$ python3 -q
>>> import numpy as np
>>> np.set_printoptions(suppress=True, linewidth=140)
>>> X = np.load("out3.npy")
>>> X
array([[-3.38, -1.27, -2.78, -1.18,  8.82],
       [ 8.19, -4.13,  3.81,  0.18, -1.1 ],
       [ 6.46, -3.19, -4.53, -4.04, -3.35],
       [ 7.29,  2.59,  1.87, -2.9 , -5.32],
       [ 2.97,  7.9 ,  2.81,  0.2 ,  4.56],
       [-0.18,  2.02,  2.04,  7.26,  6.25],
       [-4.81,  1.47, -5.29,  0.11, -6.84],
       [-4.49,  0.63,  6.09,  2.29, -6.09],
       [-5.52, -3.67,  1.58,  6.83,  2.63],
       [-3.81, -8.11, -1.27, -0.46,  4.22],
       [ 8.38, -1.71, -3.96,  3.02,  1.42],
       [ 1.62, -3.71, -5.91,  6.82, -1.47],
       [-3.03, -2.67, -2.4 , -1.12,  8.76],
       [-3.32,  2.68,  7.51,  2.86,  4.15],
       [-3.92,  2.77, -8.48, -2.23,  0.05],
       [-3.62,  2.17,  0.02,  0.51,  9.05],
       [-3.25,  3.93,  3.15, -1.24,  7.91],
       [ 1.11,  3.69, -5.81, -5.5 ,  4.6 ],
       [-5.43, -1.95, -6.75, -3.84, -2.52],
       [-0.44,  8.88, -2.1 ,  2.3 , -3.36],
       [-4.8 ,  0.83,  0.1 , -6.03, -6.31]])
>>> idx = X[:, 4] > np.median(X[:, 4])
>>> r0 = X[idx].mean(axis=0) - X[~idx].mean(axis=0)
>>> r0.round(2)
array([-2.93,  0.44,  2.77,  1.21,  9.27])
>>> (((X - X.mean(axis=0)) @ r0 > 0) == idx).mean()
np.float64(1.0)
>>> idx.astype(int)
array([1, 0, 0, 0, 1, 1, 0, 0, 1, 1, 0, 0, 1, 1, 0, 1, 1, 1, 0, 0, 0])
>>> Xs = (X - X.mean(axis=0)) / X.std(axis=0)
>>> np.round(Xs.std(axis=0), 2)
array([1., 1., 1., 1., 1.])
>>> coef = np.linalg.lstsq(np.delete(Xs, 0, axis=1), Xs[:, 0])[0]
>>> round(1 - np.var(Xs[:, 0] - np.delete(Xs, 0, axis=1) @ coef), 2)
np.float64(0.03)
>>> coef.round(2) + 0
array([-0.02,  0.04,  0.  , -0.16])
>>> np.abs(coef).argmax()
np.int64(3)
>>> W0 = np.load("data.npy")
>>> W0
array([[1.  , 0.9 , 0.81, 0.73, 0.66],
       [0.9 , 1.  , 0.9 , 0.81, 0.73],
       [0.81, 0.9 , 1.  , 0.9 , 0.81],
       [0.73, 0.81, 0.9 , 1.  , 0.9 ],
       [0.66, 0.73, 0.81, 0.9 , 1.  ]])
>>> # symmetric, so the eigenvalues are real
>>> w, evecs = np.linalg.eigh(W0)
>>> np.round(evecs @ np.diag(w) @ evecs.T, 2)
array([[1.  , 0.9 , 0.81, 0.73, 0.66],
       [0.9 , 1.  , 0.9 , 0.81, 0.73],
       [0.81, 0.9 , 1.  , 0.9 , 0.81],
       [0.73, 0.81, 0.9 , 1.  , 0.9 ],
       [0.66, 0.73, 0.81, 0.9 , 1.  ]])
>>> w.round(2)
array([0.06, 0.08, 0.15, 0.45, 4.26])
>>> (w > 1e-8).sum(), (w < -1e-8).sum()
(np.int64(5), np.int64(0))
>>> np.abs(evecs[:, -1]).round(6).argmax()
np.int64(2)
>>> Q = W0.astype(float).copy()
>>> for j in range(5):
...     Q[:, j] -= Q[:, :j] @ (Q[:, :j].T @ Q[:, j])
...     Q[:, j] /= np.linalg.norm(Q[:, j])
... 
>>> np.round(Q.T @ Q, 2) + 0
array([[1., 0., 0., 0., 0.],
       [0., 1., 0., 0., 0.],
       [0., 0., 1., 0., 0.],
       [0., 0., 0., 1., 0.],
       [0., 0., 0., 0., 1.]])
>>> np.round(Q.T @ W0, 2) + 0
array([[1.85, 1.94, 1.95, 1.9 , 1.78],
       [0.  , 0.18, 0.29, 0.34, 0.35],
       [0.  , 0.  , 0.17, 0.27, 0.3 ],
       [0.  , 0.  , 0.  , 0.16, 0.23],
       [0.  , 0.  , 0.  , 0.  , 0.14]])
>>> w, evecs = np.linalg.eig(W0)
>>> round(np.prod(w), 2)
np.float64(0.0)
>>> w.round(2)
array([4.26, 0.45, 0.15, 0.08, 0.06])
>>> Lm = np.linalg.cholesky(W0)
>>> np.round(np.prod(np.diag(Lm)) ** 2, 2), round(np.linalg.det(W0), 2)
(np.float64(0.0), np.float64(0.0))
>>> np.round(np.diag(Lm) ** 2, 2)
array([1.  , 0.19, 0.19, 0.19, 0.19])
>>> np.linalg.eigvalsh(W0).min() > 0
np.True_
>>> t3 = np.stack([W0, 2 * W0, W0[::-1]])
>>> np.linalg.matrix_rank(t3)
array([5, 5, 5])
>>> (t3 @ W0.T).shape
(3, 5, 5)
>>> np.round(np.linalg.det(t3), 2) + 0
array([0.  , 0.04, 0.  ])
>>> feats = np.load("layer18.npy")
>>> feats
array([[  6.13,  -2.94,   1.04,  -9.9 ],
       [ -2.  ,  10.99,   9.98,  -3.07],
       [ 13.88, -11.06,  -5.99,  -3.98],
       [ -1.96,  -0.97,  -5.  ,  15.1 ],
       [  9.91,   2.92,   5.02,  -1.87],
       [-10.06,   2.92,   2.98,  -8.93]])
>>> B = feats / np.sqrt((feats ** 2).mean(axis=1, keepdims=True))
>>> np.linalg.matrix_rank(feats - feats.mean(axis=1, keepdims=True))
np.int64(3)
>>> B[4].round(2)
array([ 1.7 ,  0.5 ,  0.86, -0.32])
